% python3 -q
>>> import numpy as np
>>> from numpy import linalg as LA
>>> np.set_printoptions(suppress=True, linewidth=100)
>>> E = np.load("block0.npy")
>>> E
array([[ 4,  6,  4,  2, -4],
       [ 6,  9,  6,  3, -6],
       [ 4,  6,  4,  2, -4],
       [ 2,  3,  2,  1, -2],
       [-4, -6, -4, -2,  4]])
>>> rng = np.random.default_rng(296047)
>>> idx = rng.permutation(5)
>>> idx
array([0, 2, 1, 4, 3])
>>> other = E[idx][:, idx]
>>> np.allclose(other, E)
False
>>> np.round(LA.det(other), 2), np.round(LA.det(E[idx]), 2)
(np.float64(-0.0), np.float64(-0.0))
>>> other
array([[ 4,  4,  6, -4,  2],
       [ 4,  4,  6, -4,  2],
       [ 6,  6,  9, -6,  3],
       [-4, -4, -6,  4, -2],
       [ 2,  2,  3, -2,  1]])
>>> np.trace(other)
np.int64(22)
>>> W0 = np.load("x.npy")
>>> W0
array([[ 0,  0,  0,  0,  0,  0,  0,  0,  0, -1, -3],
       [ 0,  3,  0,  3,  3, -1, -1,  0,  0,  2,  0],
       [ 0,  0,  0,  0, -2,  0,  0,  0,  0,  0,  0],
       [ 0,  0,  0,  1,  0,  0,  0,  0,  0, -3,  0],
       [ 0,  0,  0,  0,  3,  0, -3,  0,  0,  0,  0],
       [ 0,  0,  0,  2,  0,  0,  0,  0,  2,  0,  0],
       [ 0,  3,  3, -3,  0,  0,  0,  0, -3,  0,  2]])
>>> other = np.array([[-1, -2, -2],
...     [2, 3, 0],
...     [1, 2, -2],
...     [1, -1, -1],
...     [1, 1, -3],
...     [2, 2, -2],
...     [2, 1, -1],
...     [3, 3, 2],
...     [-2, 1, 0],
...     [1, 0, 1],
...     [-3, 1, 3]])
>>> np.einsum("ik,kj->ji", W0, other)
array([[  8,  10,  -2,  -2,  -3,  -2,   6],
       [ -3,   6,  -2,  -1,   0,   0,  17],
       [-10,  -7,   6,  -4,  -6,  -2,   3]])
>>> W0 @ other
array([[  8,  -3, -10],
       [ 10,   6,  -7],
       [ -2,  -2,   6],
       [ -2,  -1,  -4],
       [ -3,   0,  -6],
       [ -2,   0,  -2],
       [  6,  17,   3]])
>>> np.einsum("ik,kj->ij", W0, other)
array([[  8,  -3, -10],
       [ 10,   6,  -7],
       [ -2,  -2,   6],
       [ -2,  -1,  -4],
       [ -3,   0,  -6],
       [ -2,   0,  -2],
       [  6,  17,   3]])
>>> LA.matrix_rank(np.vstack([W0, other.T]))
np.int64(10)
>>> gram = W0.T @ W0
>>> gram
array([[  0,   0,   0,   0,   0,   0,   0,   0,   0,   0,   0],
       [  0,  18,   9,   0,   9,  -3,  -3,   0,  -9,   6,   6],
       [  0,   9,   9,  -9,   0,   0,   0,   0,  -9,   0,   6],
       [  0,   0,  -9,  23,   9,  -3,  -3,   0,  13,   3,  -6],
       [  0,   9,   0,   9,  22,  -3, -12,   0,   0,   6,   0],
       [  0,  -3,   0,  -3,  -3,   1,   1,   0,   0,  -2,   0],
       [  0,  -3,   0,  -3, -12,   1,  10,   0,   0,  -2,   0],
       [  0,   0,   0,   0,   0,   0,   0,   0,   0,   0,   0],
       [  0,  -9,  -9,  13,   0,   0,   0,   0,  13,   0,  -6],
       [  0,   6,   0,   3,   6,  -2,  -2,   0,   0,  14,   3],
       [  0,   6,   6,  -6,   0,   0,   0,   0,  -6,   3,  13]])
>>> np.round(LA.svd(W0, compute_uv=False) ** 2, 2)
array([45.67, 42.12, 14.17, 10.08,  7.65,  2.01,  1.29])
>>> LA.matrix_rank(gram)
np.int64(7)
>>> np.allclose(gram, gram.T)
True
>>> ang = np.radians(180)
>>> Rm = np.eye(11)
>>> Rm[0, 0] = Rm[6, 6] = np.cos(ang)
>>> Rm[0, 6], Rm[6, 0] = -np.sin(ang), np.sin(ang)
>>> Rm.round(2) + 0
array([[-1.,  0.,  0.,  0.,  0.,  0.,  0.,  0.,  0.,  0.,  0.],
       [ 0.,  1.,  0.,  0.,  0.,  0.,  0.,  0.,  0.,  0.,  0.],
       [ 0.,  0.,  1.,  0.,  0.,  0.,  0.,  0.,  0.,  0.,  0.],
       [ 0.,  0.,  0.,  1.,  0.,  0.,  0.,  0.,  0.,  0.,  0.],
       [ 0.,  0.,  0.,  0.,  1.,  0.,  0.,  0.,  0.,  0.,  0.],
       [ 0.,  0.,  0.,  0.,  0.,  1.,  0.,  0.,  0.,  0.,  0.],
       [ 0.,  0.,  0.,  0.,  0.,  0., -1.,  0.,  0.,  0.,  0.],
       [ 0.,  0.,  0.,  0.,  0.,  0.,  0.,  1.,  0.,  0.,  0.],
       [ 0.,  0.,  0.,  0.,  0.,  0.,  0.,  0.,  1.,  0.,  0.],
       [ 0.,  0.,  0.,  0.,  0.,  0.,  0.,  0.,  0.,  1.,  0.],
       [ 0.,  0.,  0.,  0.,  0.,  0.,  0.,  0.,  0.,  0.,  1.]])
>>> other = W0 @ Rm.T
>>> np.round(np.abs(other - W0).max(axis=0), 2) + 0
array([0., 0., 0., 0., 0., 0., 6., 0., 0., 0., 0.])
